$ python3 -q
>>> import numpy as np
>>> np.set_printoptions(precision=2, suppress=True, linewidth=160)
>>> tidy = lambda a: np.round(a, 2) + 0
>>> A = np.array([[0, 0, 0, 0, 0, 0, 0, 0],
...     [0, 0, 0, 0, 0, 0, 0, 0],
...     [0, 0, -9, 0, 0, 0, 0, 0],
...     [0, 0, 0, 0, 0, 0, 0, 0],
...     [0, 0, 0, 0, -2, 0, 0, 0],
...     [0, 0, 0, 0, 0, -7, 0, 0],
...     [0, 0, 0, 0, 0, 0, 5, 0],
...     [0, 0, 0, 0, 0, 0, 0, 6]])
>>> A
array([[ 0,  0,  0,  0,  0,  0,  0,  0],
       [ 0,  0,  0,  0,  0,  0,  0,  0],
       [ 0,  0, -9,  0,  0,  0,  0,  0],
       [ 0,  0,  0,  0,  0,  0,  0,  0],
       [ 0,  0,  0,  0, -2,  0,  0,  0],
       [ 0,  0,  0,  0,  0, -7,  0,  0],
       [ 0,  0,  0,  0,  0,  0,  5,  0],
       [ 0,  0,  0,  0,  0,  0,  0,  6]])
>>> # triangular, det is the product of the diagonal
>>> left, s, VT = np.linalg.svd(A)
>>> evecs = VT[:(s > 1e-8).sum()]
>>> rng = np.random.default_rng(360)
>>> x = A[0] + 3 * A[4] + rng.integers(2) * np.eye(8)[4]
>>> x
array([ 0.,  0.,  0.,  0., -5.,  0.,  0.,  0.])
>>> tidy(np.linalg.norm(x - evecs.T @ evecs @ x))
np.float64(0.0)
>>> np.linalg.matrix_rank(np.vstack([A, x]))
np.int64(5)
>>> m1 = np.load("block3.npy")
>>> m1
array([[1, 0, 0, 0],
       [0, 1, 0, 0],
       [0, 0, 0, 1],
       [0, 0, 1, 0]])
>>> # symmetric, so the eigenvalues are real
>>> [round(float(x), 2) for x in np.linalg.svd(A, compute_uv=False)[:3]]
[9.0, 7.0, 6.0]
>>> x = np.array([0, -1, 0, 2])
>>> [p for p in range(1, 25) if np.allclose(np.linalg.matrix_power(m1, p), np.eye(4))]
[2, 4, 6, 8, 10, 12, 14, 16, 18, 20, 22, 24]
>>> m1.T @ (m1 @ x)
array([ 0, -1,  0,  2])
>>> tidy(np.linalg.inv(m1))
array([[1., 0., 0., 0.],
       [0., 1., 0., 0.],
       [0., 0., 0., 1.],
       [0., 0., 1., 0.]])
>>> 4 - np.linalg.matrix_rank(m1 - np.eye(4), tol=1e-8)
np.int64(3)
>>> tidy(np.abs(np.linalg.eigvals(m1)))
array([1., 1., 1., 1.])
>>> tidy(np.linalg.det(m1))
np.float64(-1.0)
>>> z = rng.permutation(4)
>>> z
array([3, 2, 1, 0])
>>> out = m1[z][:, z]
>>> tidy(np.linalg.det(out)), tidy(np.linalg.det(m1[z]))
(np.float64(-1.0), np.float64(-1.0))
>>> out
array([[0, 1, 0, 0],
       [1, 0, 0, 0],
       [0, 0, 1, 0],
       [0, 0, 0, 1]])
>>> np.allclose(out, m1)
False
>>> vals, evecs = np.linalg.eigh(m1)
>>> np.unique(vals.round(6) + 0, return_counts=True)[1]
array([1, 3])
>>> tidy(np.linalg.svd(m1, compute_uv=False))
array([1., 1., 1., 1.])
>>> tidy(evecs.T @ m1 @ evecs)
array([[-1.,  0.,  0.,  0.],
       [ 0.,  1.,  0.,  0.],
       [ 0.,  0.,  1.,  0.],
       [ 0.,  0.,  0.,  1.]])
>>> vals.sum(), np.trace(m1)
(np.float64(2.0), np.int64(2))
>>> (vals > 1e-8).sum(), (vals < -1e-8).sum()
(np.int64(3), np.int64(1))
>>> E = np.load("dump.npy")
>>> E
array([[ -8.98,  16.65,   5.64,  -1.72,   3.05,   4.38],
       [  2.51, -10.74,  -4.02,  -2.78,  -2.7 ,   0.37],
       [ -5.33,   9.  ,   3.04,  -1.14,   1.5 ,   2.65],
       [  5.08, -10.33,  -3.63,   0.45,  -1.85,  -2.21],
       [ -1.63,   6.02,   2.17,   0.69,   1.57,   0.32],
       [  6.83, -11.56,  -3.82,   2.23,  -2.05,  -3.78],
       [  2.7 ,  -6.71,  -2.45,  -0.96,  -1.33,  -0.58],
       [ -0.74,  -0.08,  -0.09,  -1.58,  -0.27,   1.05],
       [  1.22,  -3.31,  -1.28,  -0.91,  -0.59,  -0.01],
       [  7.04, -16.54,  -5.71,   0.61,  -3.58,  -3.1 ],
       [  2.06,  -5.22,  -1.78,   0.83,  -1.18,  -1.23],
       [  3.75, -10.09,  -3.54,   0.03,  -2.28,  -1.51],
       [ -1.01,   0.37,   0.07,  -0.86,  -0.15,   0.81],
       [ -3.68,   8.78,   3.15,  -0.15,   1.73,   1.51],
       [  0.93,  -3.82,  -1.51,  -1.58,  -0.75,   0.42],
       [  5.86, -13.02,  -4.53,   1.05,  -2.59,  -2.83],
       [ -2.83,   4.49,   1.53,  -0.75,   0.63,   1.47],
       [ -1.94,   1.7 ,   0.51,  -1.26,   0.  ,   1.36],
       [  3.49,  -3.86,  -1.26,   1.48,  -0.19,  -2.08],
       [  6.93, -14.37,  -4.99,   0.87,  -2.76,  -3.14],
       [  2.  ,  -7.16,  -2.71,  -1.84,  -1.55,   0.11],
       [ -3.85,   7.38,   2.49,  -1.36,   1.37,   2.18]])
>>> np.allclose(m1, m1.T)
True
>>> m1 @ m1
array([[1, 0, 0, 0],
       [0, 1, 0, 0],
       [0, 0, 1, 0],
       [0, 0, 0, 1]])
>>> (m1 - m1.T) / 2
array([[0., 0., 0., 0.],
       [0., 0., 0., 0.],
       [0., 0., 0., 0.],
       [0., 0., 0., 0.]])
>>> np.allclose(m1 @ m1.T, m1.T @ m1)
True
>>> (m1 + m1.T) / 2
array([[1., 0., 0., 0.],
       [0., 1., 0., 0.],
       [0., 0., 0., 1.],
       [0., 0., 1., 0.]])
>>> np.trace(m1)
np.int64(2)
>>> np.linalg.determinant(m1)
Traceback (most recent call last):
  File "<python-input-44>", line 1, in <module>
    np.linalg.determinant(m1)
    ^^^^^^^^^^^^^^^^^^^^^
AttributeError: module 'numpy.linalg' has no attribute 'determinant'
>>> tidy(np.linalg.det(m1))
np.float64(-1.0)
>>> np.linalg.matrix_power(m1, 4)
array([[1, 0, 0, 0],
       [0, 1, 0, 0],
       [0, 0, 1, 0],
       [0, 0, 0, 1]])
>>> T = np.stack([E, 5 * E, E[::-1]])
>>> T.shape
(3, 22, 6)
>>> np.linalg.matrix_rank(T)
array([6, 6, 6])
>>> tidy(np.einsum("bij,cij->bc", T, T))
array([[ 2654.84, 13274.19,   458.  ],
       [13274.19, 66370.93,  2289.99],
       [  458.  ,  2289.99,  2654.84]])
>>> mat = 0.7 ** np.abs(np.subtract.outer(np.arange(3), np.arange(3)))
>>> tidy(mat)
array([[1.  , 0.7 , 0.49],
       [0.7 , 1.  , 0.7 ],
       [0.49, 0.7 , 1.  ]])
>>> r0 = np.array([2, 1, 1])
>>> out = mat + np.outer(r0, np.eye(3)[2])
>>> np.linalg.matrix_rank(np.linalg.inv(out) - np.linalg.inv(mat), tol=1e-8)
np.int64(1)
>>> np.linalg.matrix_rank(out - mat)
np.int64(1)
>>> r0 = np.array([3, 1, 0])
>>> tidy(np.cross(mat[0, :3], mat[2, :3]))
array([ 0.36, -0.76,  0.36])
>>> tidy(np.array([np.convolve(row, r0, "same") for row in mat]))
array([[3.1 , 2.17, 0.49],
       [3.7 , 3.1 , 0.7 ],
       [2.59, 3.7 , 1.  ]])
>>> tidy(np.correlate(mat[0], mat[2], "full"))
array([1.  , 1.4 , 1.47, 0.69, 0.24])
>>> tidy(np.convolve(mat[0], r0))
array([3.  , 3.1 , 2.17, 0.49, 0.  ])
>>> def softmax(z):
...     e = np.exp(z - z.max(axis=-1, keepdims=True))
...     return e / e.sum(axis=-1, keepdims=True)
... 
>>> tidy(softmax(10 * mat[1]))
array([0.05, 0.91, 0.05])
>>> scores = mat @ mat.T / np.sqrt(3)
>>> softmax(scores).round(6).argmax(axis=1)
array([1, 1, 1])
>>> tidy(softmax(scores)[1] @ mat)
array([0.73, 0.81, 0.73])
>>> vals, evecs = np.linalg.eigh(mat)
>>> tidy(evecs.T @ mat @ evecs)
array([[0.23, 0.  , 0.  ],
       [0.  , 0.51, 0.  ],
       [0.  , 0.  , 2.26]])
>>> tidy(evecs.T @ evecs)
array([[1., 0., 0.],
       [0., 1., 0.],
       [0., 0., 1.]])
>>> np.unique(vals.round(6) + 0, return_counts=True)[1]
array([1, 1, 1])
>>> tidy(np.linalg.svd(mat, compute_uv=False))
array([2.26, 0.51, 0.23])
>>> tidy(np.linalg.eigvalsh(mat + -2 * np.eye(3)))
array([-1.77, -1.49,  0.26])
>>> np.abs(evecs[:, -1]).round(6).argmax()
np.int64(1)
>>> tidy(evecs @ np.diag(vals) @ evecs.T)
array([[1.  , 0.7 , 0.49],
       [0.7 , 1.  , 0.7 ],
       [0.49, 0.7 , 1.  ]])
>>> (vals > 1e-8).sum(), (vals < -1e-8).sum()
(np.int64(3), np.int64(0))
